>>> import numpy as np
>>> np.set_printoptions(suppress=True, linewidth=100)
>>> E = np.array([[1.0, -1.0, -2.0], [0.0, -4.0, -6.0], [0.0, 8.0, -6.0]])
>>> E
array([[ 1., -1., -2.],
       [ 0., -4., -6.],
       [ 0.,  8., -6.]])
>>> rng = np.random.default_rng(73728)
>>> lab = rng.permutation(3)
>>> lab
array([0, 2, 1])
>>> A2 = E[lab][:, lab]
>>> np.diag(A2)
array([ 1., -6., -4.])
>>> A2
array([[ 1., -2., -1.],
       [ 0., -6.,  8.],
       [ 0., -6., -4.]])
>>> np.trace(A2)
np.float64(-9.0)
>>> np.round(np.sort(np.abs(np.linalg.eigvals(A2))), 1)
array([1. , 8.5, 8.5])
>>> E.inv()
Traceback (most recent call last):
  File "<python-input-12>", line 1, in <module>
    E.inv()
    ^^^^^
AttributeError: 'numpy.ndarray' object has no attribute 'inv'
>>> round(float(np.linalg.det(E)), 1)
72.0
>>> np.round(np.linalg.matrix_power(E, 3), 1)
array([[   1.,  179.,  -20.],
       [   0.,  608., -168.],
       [   0.,  224.,  552.]])
>>> E @ E
array([[  1., -13.,  16.],
       [  0., -32.,  60.],
       [  0., -80., -12.]])
>>> (E - E.T) / 2
array([[ 0. , -0.5, -1. ],
       [ 0.5,  0. , -7. ],
       [ 1. ,  7. ,  0. ]])
>>> A2 = np.linalg.inv(E)
>>> round(float(np.linalg.det(E) * np.linalg.det(A2)), 1)
1.0
>>> round(float(np.linalg.cond(E)), 1)
10.5
>>> np.allclose(A2, E.T)
False
>>> proj = np.triu(np.array([[-7, -6, 2], [-7, -7, -8], [0, -2, 0]]), 1) + np.eye(3)
>>> A2 = proj @ E @ np.linalg.inv(proj)
>>> round(np.linalg.det(A2), 1)
np.float64(72.0)
>>> np.trace(A2), np.trace(E)
(np.float64(-9.0), np.float64(-9.0))
>>> r0, g = E[0], E[1]
>>> r0 @ g
np.float64(16.0)
>>> p = (r0 @ g) / (r0 @ r0) * r0
>>> p.round(1)
array([ 2.7, -2.7, -5.3])
>>> np.round(g - p, 1)
array([-2.7, -1.3, -0.7])
>>> np.outer(r0, g)
array([[ 0., -4., -6.],
       [-0.,  4.,  6.],
       [-0.,  8., 12.]])
>>> K = np.load("arr.npy")
>>> K
array([[ 98,  45,  -4,  -6,  39,   5,  -8,  -4],
       [ 45,  74, -36,  16,   9,  32, -21, -13],
       [ -4, -36,  64,  -5, -19, -38,  27,  -7],
       [ -6,  16,  -5,  78, -48,   9, -34, -63],
       [ 39,   9, -19, -48, 124, -39,  45,  45],
       [  5,  32, -38,   9, -39, 110,  -3,  15],
       [ -8, -21,  27, -34,  45,  -3,  95,  47],
       [ -4, -13,  -7, -63,  45,  15,  47,  69]])
>>> # symmetric
>>> ev, vecs = np.linalg.eigh(K)
>>> np.abs(vecs[:, -1]).round(6).argmax()
np.int64(4)
>>> np.round(vecs @ np.diag(ev) @ vecs.T, 1)
array([[ 98.,  45.,  -4.,  -6.,  39.,   5.,  -8.,  -4.],
       [ 45.,  74., -36.,  16.,   9.,  32., -21., -13.],
       [ -4., -36.,  64.,  -5., -19., -38.,  27.,  -7.],
       [ -6.,  16.,  -5.,  78., -48.,   9., -34., -63.],
       [ 39.,   9., -19., -48., 124., -39.,  45.,  45.],
       [  5.,  32., -38.,   9., -39., 110.,  -3.,  15.],
       [ -8., -21.,  27., -34.,  45.,  -3.,  95.,  47.],
       [ -4., -13.,  -7., -63.,  45.,  15.,  47.,  69.]])
>>> np.round(np.abs(vecs[:, -1]), 1)
array([0.1, 0.1, 0.1, 0.5, 0.6, 0.2, 0.4, 0.4])
>>> (ev > 1e-8).sum(), (ev < -1e-8).sum()
(np.int64(8), np.int64(0))
>>> np.round(vecs.T @ K @ vecs, 1) + 0
array([[  3.2,   0. ,   0. ,   0. ,   0. ,   0. ,   0. ,   0. ],
       [  0. ,   5.4,   0. ,   0. ,   0. ,   0. ,   0. ,   0. ],
       [  0. ,   0. ,  23.9,   0. ,   0. ,   0. ,   0. ,   0. ],
       [  0. ,   0. ,   0. ,  54.3,   0. ,   0. ,   0. ,   0. ],
       [  0. ,   0. ,   0. ,   0. ,  73. ,   0. ,   0. ,   0. ],
       [  0. ,   0. ,   0. ,   0. ,   0. , 133.2,   0. ,   0. ],
       [  0. ,   0. ,   0. ,   0. ,   0. ,   0. , 175.7,   0. ],
       [  0. ,   0. ,   0. ,   0. ,   0. ,   0. ,   0. , 243.4]])
>>> round(ev.sum(), 1), np.trace(K)
(np.float64(712.0), np.int64(712))
>>> np.unique(ev.round(6) + 0, return_counts=True)[1]
array([1, 1, 1, 1, 1, 1, 1, 1])
>>> ev, vecs = np.linalg.eigh(K)
>>> vec = np.array([3, 0, 2, 0, 0, 3, 0, 1])
>>> np.round(vecs * np.abs(ev) @ vecs.T, 1)
array([[ 98.,  45.,  -4.,  -6.,  39.,   5.,  -8.,  -4.],
       [ 45.,  74., -36.,  16.,   9.,  32., -21., -13.],
       [ -4., -36.,  64.,  -5., -19., -38.,  27.,  -7.],
       [ -6.,  16.,  -5.,  78., -48.,   9., -34., -63.],
       [ 39.,   9., -19., -48., 124., -39.,  45.,  45.],
       [  5.,  32., -38.,   9., -39., 110.,  -3.,  15.],
       [ -8., -21.,  27., -34.,  45.,  -3.,  95.,  47.],
       [ -4., -13.,  -7., -63.,  45.,  15.,  47.,  69.]])
>>> np.abs(K).sum(axis=1).max(), round(np.abs(ev).max(), 1)
(np.int64(368), np.float64(243.4))
>>> np.round(np.linalg.eigvalsh(K[1:, 1:]), 1)
array([  3.3,  11. ,  32.2,  59.3, 111.2, 154.6, 242.4])
>>> round(float(vec @ K @ vec / (vec @ vec)), 1), round(float(ev[0]), 1), round(ev[-1], 1)
(79.2, 3.2, np.float64(243.4))
>>> feats = np.array([[-1, -2, 1],
...     [-1, -2, 1],
...     [-1, -2, 1],
...     [-1, -2, 1],
...     [0, -1, 2],
...     [3, 2, 5]])
>>> # rows and columns are dependent
>>> U, sv, Vh = np.linalg.svd(feats)
>>> np.argmax(sv[:-1] / (sv[1:] + 1e-6)) + 1
np.int64(2)
>>> A2 = U[:, :2] @ np.diag(sv[:2]) @ Vh[:2]
>>> np.round(np.linalg.norm(feats - A2) / np.linalg.norm(feats), 1)
np.float64(0.0)
>>> np.linalg.matrix_rank(feats, rtol=0.05)
np.int64(2)
>>> np.round(np.linalg.norm(feats - A2, 2), 1), round(float(sv[2]), 1)
(np.float64(0.0), 0.0)
>>> A2.round(1) + 0
array([[-1., -2.,  1.],
       [-1., -2.,  1.],
       [-1., -2.,  1.],
       [-1., -2.,  1.],
       [ 0., -1.,  2.],
       [ 3.,  2.,  5.]])
>>> round(np.trace(np.linalg.pinv(feats) @ feats), 1)
np.float64(2.0)
>>> np.round(feats @ np.linalg.pinv(feats) @ feats, 1) + 0
array([[-1., -2.,  1.],
       [-1., -2.,  1.],
       [-1., -2.,  1.],
       [-1., -2.,  1.],
       [ 0., -1.,  2.],
       [ 3.,  2.,  5.]])
>>> q, _ = np.linalg.qr(np.array([[0.8, -0.2, 0.3, -0.1],
...     [-0.3, -0.1, -0.5, 0.1],
...     [-1.0, 0.3, -2.1, 0.4],
...     [-0.5, 0.2, -0.8, 1.0]]))
>>> X = -1 * q
>>> X.round(1) + 0
array([[ 0.6, -0.1,  0.8, -0.2],
       [-0.2,  0.9,  0.2, -0.3],
       [-0.7, -0.2,  0.6,  0.4],
       [-0.4, -0.3,  0. , -0.9]])
>>> # columns are unit length and at right angles
>>> A2 = feats[0, 0] * feats[1:] - np.outer(feats[1:, 0], feats[0])
>>> A2
array([[ 0,  0,  0],
       [ 0,  0,  0],
       [ 0,  0,  0],
       [ 0,  1, -2],
       [ 0,  4, -8]])
>>> feats[:, 0] / feats[0, 0]
array([ 1.,  1.,  1.,  1., -0., -3.])
>>> np.flatnonzero(~A2.round(6).any(axis=1))
array([0, 1, 2])
>>> round(np.linalg.det(2 * X), 1), round(float(np.linalg.det(X)), 1)
(np.float64(-16.0), -1.0)
>>> np.round(np.linalg.eigvals(X), 1)
array([-1. +0.j ,  0.6+0.8j,  0.6-0.8j,  1. +0.j ])
>>> np.round(np.kron(np.eye(2, dtype=int), X), 1) + 0
array([[ 0.6, -0.1,  0.8, -0.2,  0. ,  0. ,  0. ,  0. ],
       [-0.2,  0.9,  0.2, -0.3,  0. ,  0. ,  0. ,  0. ],
       [-0.7, -0.2,  0.6,  0.4,  0. ,  0. ,  0. ,  0. ],
       [-0.4, -0.3,  0. , -0.9,  0. ,  0. ,  0. ,  0. ],
       [ 0. ,  0. ,  0. ,  0. ,  0.6, -0.1,  0.8, -0.2],
       [ 0. ,  0. ,  0. ,  0. , -0.2,  0.9,  0.2, -0.3],
       [ 0. ,  0. ,  0. ,  0. , -0.7, -0.2,  0.6,  0.4],
       [ 0. ,  0. ,  0. ,  0. , -0.4, -0.3,  0. , -0.9]])
>>> np.round(np.einsum("ii->", X), 1)
np.float64(1.2)
>>> np.round(np.poly(X), 1) + 0
array([ 1. , -1.2,  0. ,  1.2, -1. ])
>>> np.round(np.linalg.eigvals(X).sum().real, 1)
np.float64(1.2)
>>> A2 = X / np.linalg.norm(X, axis=1, keepdims=True)
>>> C2 = A2 @ A2.T
>>> (C2 - 2 * np.eye(4)).round(6).argmax(axis=1)
array([1, 0, 0, 0])
>>> C2[2].round(1) + 0
array([0., 0., 1., 0.])
>>> (np.abs(C2) > 0.9).astype(int)
array([[1, 0, 0, 0],
       [0, 1, 0, 0],
       [0, 0, 1, 0],
       [0, 0, 0, 1]])
>>> round(float(X[:, 2] @ X[:, 3]), 1)
-0.0
>>> np.round(X.T @ X, 1) + 0
array([[1., 0., 0., 0.],
       [0., 1., 0., 0.],
       [0., 0., 1., 0.],
       [0., 0., 0., 1.]])
>>> np.round(np.linalg.pinv(X), 1) + 0
array([[ 0.6, -0.2, -0.7, -0.4],
       [-0.1,  0.9, -0.2, -0.3],
       [ 0.8,  0.2,  0.6,  0. ],
       [-0.2, -0.3,  0.4, -0.9]])
>>> np.round(np.linalg.norm(X, axis=0), 1)
array([1., 1., 1., 1.])
>>> proj = np.triu(np.array([[-7, 6, 0, -1], [1, 9, 5, 5], [8, -9, -9, -8], [-1, -1, 2, -5]]), 1) + np.eye(4)
>>> A2 = proj @ X @ np.linalg.inv(proj)
>>> np.linalg.matrix_rank(A2)
np.int64(4)
>>> round(np.linalg.det(A2), 1)
np.float64(-1.0)
>>> round(float(np.trace(A2)), 1), round(float(np.trace(X)), 1)
(1.2, 1.2)
>>> A = np.array([[0, 0, 3, 3, -2, 2, 0],
...     [0, 0, 2, -2, -3, -2, 2],
...     [0, 0, 0, 2, 3, 0, -1],
...     [0, 0, 0, 0, 3, -2, 3],
...     [0, 0, 0, 0, 0, 3, 2],
...     [0, 0, 0, 0, 0, 0, 3],
...     [0, 0, 0, 0, 0, 0, 0]])
>>> # looks like rank 5
>>> r0 = np.array([-3, 3, 1])
>>> np.correlate(A[0], A[5], "full")
array([ 0,  0,  9,  9, -6,  6,  0,  0,  0,  0,  0,  0,  0])
>>> mat = np.load("a.npy")
>>> mat
array([[ 3,  0, -2,  0, -3, -4, -2],
       [-4,  0,  2,  0,  6,  4,  2],
       [-4, -6, -4, -6, -3, -5, -1],
       [ 6, 12, 10, 12,  6, 14,  4]])
>>> # null space of dimension 4
>>> r0 = np.array([8, 8])
>>> np.polyval(r0, mat[2])
array([-24, -40, -24, -40, -16, -32,   0])
>>> np.array([np.convolve(row, r0, "same") for row in mat])
array([[ 24,  24, -16, -16, -24, -56, -48],
       [-32, -32,  16,  16,  48,  80,  48],
       [-32, -80, -80, -80, -72, -64, -48],
       [ 48, 144, 176, 176, 144, 160, 144]])
>>> np.cross(mat[2, :3], mat[3, :3])
array([-12,  16, -12])
>>> np.linalg.matrix_rank(mat, rtol=0.1)
np.int64(2)
>>> np.allclose(mat[:-1].T @ np.linalg.lstsq(mat[:-1].T, mat[-1])[0], mat[-1])
True
>>> try:
...     np.linalg.inv(mat)
... except np.linalg.LinAlgError as e:
...     print(e)
... 
Last 2 dimensions of the array must be square
>>> np.unique(mat.round(6), axis=0).shape
(4, 7)
>>> round(float(np.trace(np.linalg.pinv(mat) @ mat)), 1)
3.0
>>> np.round(mat @ np.linalg.pinv(mat) @ mat, 1) + 0
array([[ 3.,  0., -2.,  0., -3., -4., -2.],
       [-4.,  0.,  2.,  0.,  6.,  4.,  2.],
       [-4., -6., -4., -6., -3., -5., -1.],
       [ 6., 12., 10., 12.,  6., 14.,  4.]])
